$ ipython --no-banner

In [1]: import numpy as np

In [2]: from numpy import linalg as LA

In [3]: np.set_printoptions(suppress=True, linewidth=120)

In [4]: tidy = lambda a: np.round(a, 2) + 0

In [5]: mat = np.loadtxt("x.csv", delimiter=",")

In [6]: print(mat)
[[ 10.  -6.   2.   0.  11.  -5.   8.  -8.   6.  -8.   9.  -6. -10.]
 [ -6.  27.  -3.   9.   6.   3. -12.  -6. -18.  18. -12.   9.  15.]
 [  2.  -3.  13.  -9.  -5. -10.  -2.   2.  -6.  -4.   3.  15. -11.]
 [  0.   9.  -9.   9.   9.   6.   0.  -6.   0.   6.  -3.  -9.   9.]
 [ 11.   6.  -5.   9.  22.  -1.   7. -16.   3.  -1.   6. -12.  -2.]
 [ -5.   3. -10.   6.  -1.   9.  -1.   2.   3.   5.  -5.  -9.  11.]
 [  8. -12.  -2.   0.   7.  -1.  10.  -4.  12. -10.   9. -12.  -8.]
 [ -8.  -6.   2.  -6. -16.   2.  -4.  12.   0.   0.  -4.   6.   2.]
 [  6. -18.  -6.   0.   3.   3.  12.   0.  18. -12.   9. -18.  -6.]
 [ -8.  18.  -4.   6.  -1.   5. -10.   0. -12.  14. -11.   6.  14.]
 [  9. -12.   3.  -3.   6.  -5.   9.  -4.   9. -11.  10.  -6. -12.]
 [ -6.   9.  15.  -9. -12.  -9. -12.   6. -18.   6.  -6.  27.  -3.]
 [-10.  15. -11.   9.  -2.  11.  -8.   2.  -6.  14. -12.  -3.  19.]]

In [7]: rng = np.random.default_rng(599)

In [8]: idx = rng.permutation(13)

In [9]: print(idx)
[ 0 10 12  2  1  5 11  9  3  6  4  8  7]

In [10]: A2 = mat[idx][:, idx]

In [11]: print(tidy(np.sort(np.abs(LA.eigvals(A2)))))
[ 0.    0.    0.    0.    0.    0.    0.    0.    0.    0.   41.48 65.85 92.66]

In [12]: print(np.trace(A2))
200.0

In [13]: print(tidy(LA.det(A2)), tidy(LA.det(mat[idx])))
0.0 0.0

In [14]: print(np.allclose(A2, mat))
False

In [15]: print(np.diag(A2))
[10. 10. 19. 13. 27.  9. 27. 14.  9. 10. 22. 18. 12.]

In [16]: Uu, sig, Vh = LA.svd(mat)

In [17]: V = Vh[:(sig > 1e-8).sum()]

In [18]: x = mat[11] + -2 * mat[4] + rng.integers(2) * np.eye(13)[2]

In [19]: print(x)
[-28.  -3.  26. -27. -56.  -7. -26.  38. -24.   8. -18.  51.   1.]

In [20]: print(LA.matrix_rank(np.vstack([mat, x])))
4

In [21]: print(np.allclose(V.T @ V @ x, x))
False

In [22]: ev, V = LA.eigh(mat)

In [23]: print(tidy(np.abs(V[:, -1])))
[0.26 0.46 0.01 0.07 0.15 0.08 0.32 0.08 0.38 0.37 0.31 0.31 0.33]

In [24]: print(tidy(ev))
[ 0.    0.    0.    0.    0.    0.    0.    0.    0.    0.   41.48 65.85 92.66]

In [25]: print(tidy(LA.eigvalsh(mat + -3 * np.eye(13))))
[-3.   -3.   -3.   -3.   -3.   -3.   -3.   -3.   -3.   -3.   38.48 62.85 89.66]

In [26]: Uu, sig, Vh = LA.svd(mat)

In [27]: print(np.argmax(sig[:-1] / (sig[1:] + 1e-6)) + 1)
3

In [28]: A2 = Uu[:, :3] @ np.diag(sig[:3]) @ Vh[:3]

In [29]: print(tidy(np.abs(mat - A2).max()))
0.0

In [30]: print(tidy(LA.norm(mat - A2, 2)), tidy(sig[3]))
0.0 0.0

In [31]: print(LA.matrix_rank(A2))
3

In [32]: print(tidy(LA.norm(mat - A2) / LA.norm(mat)))
0.0

In [33]: print(tidy(np.trace(LA.pinv(mat) @ mat)))
3.0

In [34]: W0 = np.loadtxt("mat.csv", delimiter=",")

In [35]: print(W0)
[[ -2.8   -5.52  -2.75  -5.56  -6.99   6.91]
 [  2.24   4.61   2.25   4.62   5.73  -5.6 ]
 [ -2.51  -5.11  -2.59  -5.06  -6.4    6.35]
 [ -1.22  -2.38  -1.17  -2.32  -2.98   2.94]
 [ -1.86  -3.57  -1.83  -3.77  -4.57   4.57]
 [ -0.79  -1.54  -0.83  -1.45  -1.9    2.09]
 [ -2.64  -5.26  -2.61  -5.22  -6.58   6.44]
 [  0.1    0.25   0.09   0.21   0.3   -0.17]
 [  1.25   2.52   1.21   2.54   3.09  -3.07]
 [ -2.59  -5.16  -2.58  -5.1   -6.4    6.35]
 [  2.67   5.41   2.68   5.44   6.84  -6.89]
 [ -0.72  -1.42  -0.69  -1.42  -1.76   1.82]
 [ -1.54  -3.1   -1.48  -3.09  -3.89   3.8 ]
 [  2.3    4.82   2.39   4.78   6.02  -5.96]
 [  1.38   2.77   1.48   2.78   3.55  -3.51]
 [  2.86   5.58   2.65   5.51   7.05  -7.01]
 [ -0.6   -1.18  -0.5   -1.16  -1.58   1.54]
 [  2.6    5.15   2.71   5.17   6.43  -6.46]
 [ -0.83  -1.49  -0.64  -1.51  -1.98   1.93]
 [ -1.52  -3.3   -1.69  -3.31  -4.16   4.09]
 [ -1.21  -2.44  -1.23  -2.37  -3.07   3.1 ]
 [ -0.49  -0.91  -0.5   -0.82  -1.07   1.17]
 [  0.94   1.86   0.94   1.86   2.34  -2.25]
 [ -0.24  -0.43  -0.23  -0.51  -0.58   0.49]
 [  3.42   6.66   3.4    6.68   8.42  -8.39]
 [  1.53   3.3    1.53   3.29   3.91  -3.94]
 [ -4.07  -8.11  -4.1   -8.13 -10.17  10.13]
 [ -0.66  -1.37  -0.66  -1.33  -1.82   1.76]
 [  2.45   4.98   2.48   4.94   6.19  -6.25]
 [ -0.74  -1.43  -0.69  -1.43  -1.76   1.78]
 [ -1.29  -2.53  -1.28  -2.62  -3.18   3.12]
 [  1.21   2.45   1.27   2.4    3.03  -3.  ]
 [ -2.04  -4.11  -2.15  -4.09  -5.23   5.08]
 [  1.78   3.58   1.71   3.57   4.49  -4.51]
 [  0.19   0.63   0.29   0.56   0.66  -0.7 ]
 [ -4.78  -9.43  -4.79  -9.43 -11.8   11.84]
 [ -1.58  -3.31  -1.6   -3.24  -4.05   4.04]
 [  2.52   5.23   2.54   5.11   6.43  -6.38]
 [ -2.02  -4.11  -2.06  -4.1   -5.16   5.16]
 [  1.08   2.36   1.1    2.28   2.73  -2.9 ]
 [  2.77   5.65   2.86   5.45   6.92  -6.98]
 [  0.62   1.36   0.7    1.43   1.84  -1.73]
 [ -1.43  -2.97  -1.47  -2.97  -3.67   3.64]
 [ -2.09  -4.16  -2.06  -4.26  -5.12   5.17]
 [  2.01   3.97   1.96   3.88   4.86  -4.82]
 [ -0.34  -0.6   -0.34  -0.7   -0.69   0.7 ]
 [  1.04   2.05   0.96   1.9    2.43  -2.39]
 [ -2.33  -4.74  -2.26  -4.7   -5.89   5.93]
 [  2.5    5.06   2.53   5.02   6.44  -6.37]]

In [36]: Uu, sig, Vh = LA.svd(W0)

In [37]: print(tidy(sig))
[66.27  0.43  0.39  0.36  0.32  0.3 ]

In [38]: print(np.argmax(sig[:-1] / (sig[1:] + 1e-6)) + 1)
1

In [39]: A2 = Uu[:, :1] @ np.diag(sig[:1]) @ Vh[:1]

In [40]: print(LA.matrix_rank(A2))
1

In [41]: print(LA.matrix_rank(W0, rtol=0.05))
1

In [42]: print(tidy(np.abs(W0 - A2).max()))
0.14

In [43]: print(tidy(LA.norm(W0 - A2) / LA.norm(W0)))
0.01

In [44]: M = 5 * np.eye(13) + np.ones((13, 13))

In [45]: print(M)
[[6. 1. 1. 1. 1. 1. 1. 1. 1. 1. 1. 1. 1.]
 [1. 6. 1. 1. 1. 1. 1. 1. 1. 1. 1. 1. 1.]
 [1. 1. 6. 1. 1. 1. 1. 1. 1. 1. 1. 1. 1.]
 [1. 1. 1. 6. 1. 1. 1. 1. 1. 1. 1. 1. 1.]
 [1. 1. 1. 1. 6. 1. 1. 1. 1. 1. 1. 1. 1.]
 [1. 1. 1. 1. 1. 6. 1. 1. 1. 1. 1. 1. 1.]
 [1. 1. 1. 1. 1. 1. 6. 1. 1. 1. 1. 1. 1.]
 [1. 1. 1. 1. 1. 1. 1. 6. 1. 1. 1. 1. 1.]
 [1. 1. 1. 1. 1. 1. 1. 1. 6. 1. 1. 1. 1.]
 [1. 1. 1. 1. 1. 1. 1. 1. 1. 6. 1. 1. 1.]
 [1. 1. 1. 1. 1. 1. 1. 1. 1. 1. 6. 1. 1.]
 [1. 1. 1. 1. 1. 1. 1. 1. 1. 1. 1. 6. 1.]
 [1. 1. 1. 1. 1. 1. 1. 1. 1. 1. 1. 1. 6.]]

In [46]: ev, V = LA.eigh(M)

In [47]: print(ev.sum(), np.trace(M))
78.0 78.0

In [48]: print(tidy(LA.eigvalsh(M @ M)))
[ 25.  25.  25.  25.  25.  25.  25.  25.  25.  25.  25.  25. 324.]

In [49]: print(tidy(LA.svd(M, compute_uv=False)))
[18.  5.  5.  5.  5.  5.  5.  5.  5.  5.  5.  5.  5.]

In [50]: print(tidy(ev))
[ 5.  5.  5.  5.  5.  5.  5.  5.  5.  5.  5.  5. 18.]

In [51]: print((ev > 1e-8).sum(), (ev < -1e-8).sum())
13 0

In [52]: print(tidy(np.sort(np.abs(LA.eigvals(M)))))
[ 5.  5.  5.  5.  5.  5.  5.  5.  5.  5.  5.  5. 18.]

In [53]: print(np.allclose(M, M.T))
True

In [54]: print(tidy(np.abs(LA.eigvals(M)).max()))
18.0

In [55]: J = np.load("m.npy")

In [56]: print(J)
[[-0.86  3.24  0.49 -0.26]
 [-1.09 -2.72 -0.63  0.54]
 [-1.18  1.03  0.54 -2.44]
 [ 1.21  3.09 -0.49  3.09]
 [-1.46 -5.19 -1.93  2.93]
 [ 1.52  0.   -0.39 -0.27]
 [ 3.11  3.42  0.35 -2.57]
 [-1.89 -0.21 -0.63  3.71]
 [ 0.86  2.35 -0.08 -1.38]
 [ 1.36  2.02  0.28 -1.53]
 [-0.59  3.42 -0.65 -0.33]
 [-2.11  1.33 -0.05  0.04]
 [-0.69 -8.5  -0.89 -5.2 ]
 [ 0.55  7.53  1.03 -4.  ]
 [-1.87 -7.91 -0.35 -3.93]
 [ 1.69 -5.82  0.26 -1.02]
 [-1.21  2.49  0.5   0.11]
 [-1.47 -2.19  0.13 -1.89]
 [-2.37 -2.92 -0.71  2.29]
 [ 1.25  5.93  0.42  0.75]
 [-1.05 -3.76  0.69 -1.45]
 [-1.23  0.73 -0.29  0.61]
 [ 1.8   1.58 -0.93  1.2 ]
 [-0.04 -3.25  0.34  1.08]
 [-0.31  3.46  0.22  1.27]
 [-0.82 -3.05 -0.19  2.61]
 [-0.75 -0.64  1.24  2.8 ]
 [-0.94 -2.37 -0.07 -1.74]
 [ 2.09  7.75  0.05  1.41]
 [-1.3   1.57 -0.94 -1.02]
 [-1.13 -4.38  0.46  1.74]
 [-0.75 -1.61 -0.38  1.62]
 [-2.32 -7.33 -0.02  2.88]
 [ 0.5   1.47 -0.75 -0.1 ]
 [-0.52 -8.47  0.77  2.8 ]
 [-1.84 -2.01 -0.73  0.81]
 [ 0.35  1.57  0.85 -0.51]
 [ 0.08  3.93 -0.44  1.98]
 [ 1.24  5.05  0.44  1.9 ]
 [-0.47 -2.05 -0.77 -0.46]
 [ 0.66  4.87 -0.46  2.84]
 [ 1.59  0.77  1.15 -0.2 ]
 [ 0.05 -4.43 -0.94 -1.2 ]
 [-0.13 -6.37 -0.56 -1.44]
 [ 2.16 -3.15 -0.39  4.24]
 [-0.39 -5.31 -0.88 -1.65]
 [ 1.35  3.82  0.56 -0.11]
 [ 2.62 10.64 -0.05  4.37]
 [-0.64 -3.25 -0.45  4.25]]

In [57]: print(tidy(np.abs(LA.svd(W0)[2][-1])))
[0.53 0.53 0.   0.46 0.16 0.44]

In [58]: print(np.argsort(-LA.norm(W0, axis=0).round(6), kind="stable")[:3])
[4 5 1]

In [59]: print([round(float(x), 2) for x in LA.svd(W0, compute_uv=False)[:3]])
[66.27, 0.43, 0.39]

In [60]: print(LA.matrix_rank(W0, rtol=0.1))
1

In [61]: print(tidy(LA.norm(W0, 2) / LA.norm(W0)))
1.0
